$ python -q
>>> import numpy as np
>>> np.set_printoptions(precision=2, suppress=True, linewidth=200)
>>> tidy = lambda a: np.round(a, 2) + 0
>>> W0 = np.load("mat.npy")
>>> tidy(W0)
array([[0.33, 0.33, 0.33],
       [0.33, 0.33, 0.33],
       [0.33, 0.33, 0.33]])
>>> # a projection of rank 1
>>> Uu, s, Vh = np.linalg.svd(W0)
>>> tidy(s)
array([1., 0., 0.])
>>> B = Uu[:, :1] @ np.diag(s[:1]) @ Vh[:1]
>>> np.linalg.matrix_rank(B)
np.int64(1)
>>> W0 @ np.ones(3)
array([1., 1., 1.])
>>> print(tidy(np.linalg.matrix_power(W0, 100)))
[[0.33 0.33 0.33]
 [0.33 0.33 0.33]
 [0.33 0.33 0.33]]
>>> pr = np.eye(3)[2]
>>> for _ in range(3):
...     pr = pr @ W0
...     print(pr.round(2))
... 
[0.33 0.33 0.33]
[0.33 0.33 0.33]
[0.33 0.33 0.33]
>>> proj = np.triu(np.array([[-3, -3, 0], [0, 1, 0], [3, -1, 2]]), 1) + np.eye(3)
>>> B = proj @ W0 @ np.linalg.inv(proj)
>>> np.linalg.matrix_rank(B)
np.int64(1)
>>> tidy(proj @ W0 - W0 @ proj)
array([[-1.,  0., -1.],
       [ 0.,  1.,  0.],
       [ 0.,  1.,  0.]])
>>> tidy(np.poly(B))
array([ 1., -1.,  0.,  0.])
>>> x = np.array([1, -2, 2])
>>> tidy(W0 @ x)
array([0.33, 0.33, 0.33])
>>> tidy((x - W0 @ x) @ (W0 @ x))
np.float64(0.0)
>>> tidy(W0 @ W0 @ x)
array([0.33, 0.33, 0.33])
>>> W = np.array([[-2, 2, 0, -3, -1, -1], [3, -3, -2, 2, -3, 1], [1, -3, -2, 0, 2, -3]])
>>> beta = np.array([-3, 2, -1, 0, 3, -2])
>>> act = np.maximum(W0 @ W + beta, 0)
>>> (act > 0).astype(int)
array([[0, 1, 0, 0, 1, 0],
       [0, 1, 0, 0, 1, 0],
       [0, 1, 0, 0, 1, 0]])
>>> cent = np.array([[1, 1], [-2, -2], [-1, 1], [2, 1], [-1, 1], [1, -1]])
>>> tidy(act @ cent)
array([[-3.67,  1.  ],
       [-3.67,  1.  ],
       [-3.67,  1.  ]])
>>> print((act @ cent).round(6).argmax(axis=1))
[1 1 1]
>>> M = np.load("m.npy")
>>> M
array([[22, 16, 13],
       [22, 18, 13],
       [13,  5,  7],
       [10,  4,  5],
       [28, 18, 17],
       [ 1,  1,  0],
       [16,  8,  9],
       [16, 16,  9],
       [10, 10,  5],
       [ 4,  4,  1],
       [13, 11,  7]])
>>> cent = M[[7, 4]].astype(float)
>>> for _ in range(3):
...     labels = np.linalg.norm(M[:, None] - cent, axis=-1).argmin(axis=1)
...     cent = np.array([M[labels == j].mean(axis=0) for j in range(2)])
... 
>>> labels
array([1, 1, 0, 0, 1, 0, 0, 1, 0, 0, 0])
>>> tidy(cent)
array([[ 9.57,  6.14,  4.86],
       [22.  , 17.  , 13.  ]])
>>> tidy(cent[1] - cent[0])
array([12.43, 10.86,  8.14])
>>> np.abs(cent[1] - cent[0]).argmax()
np.int64(0)
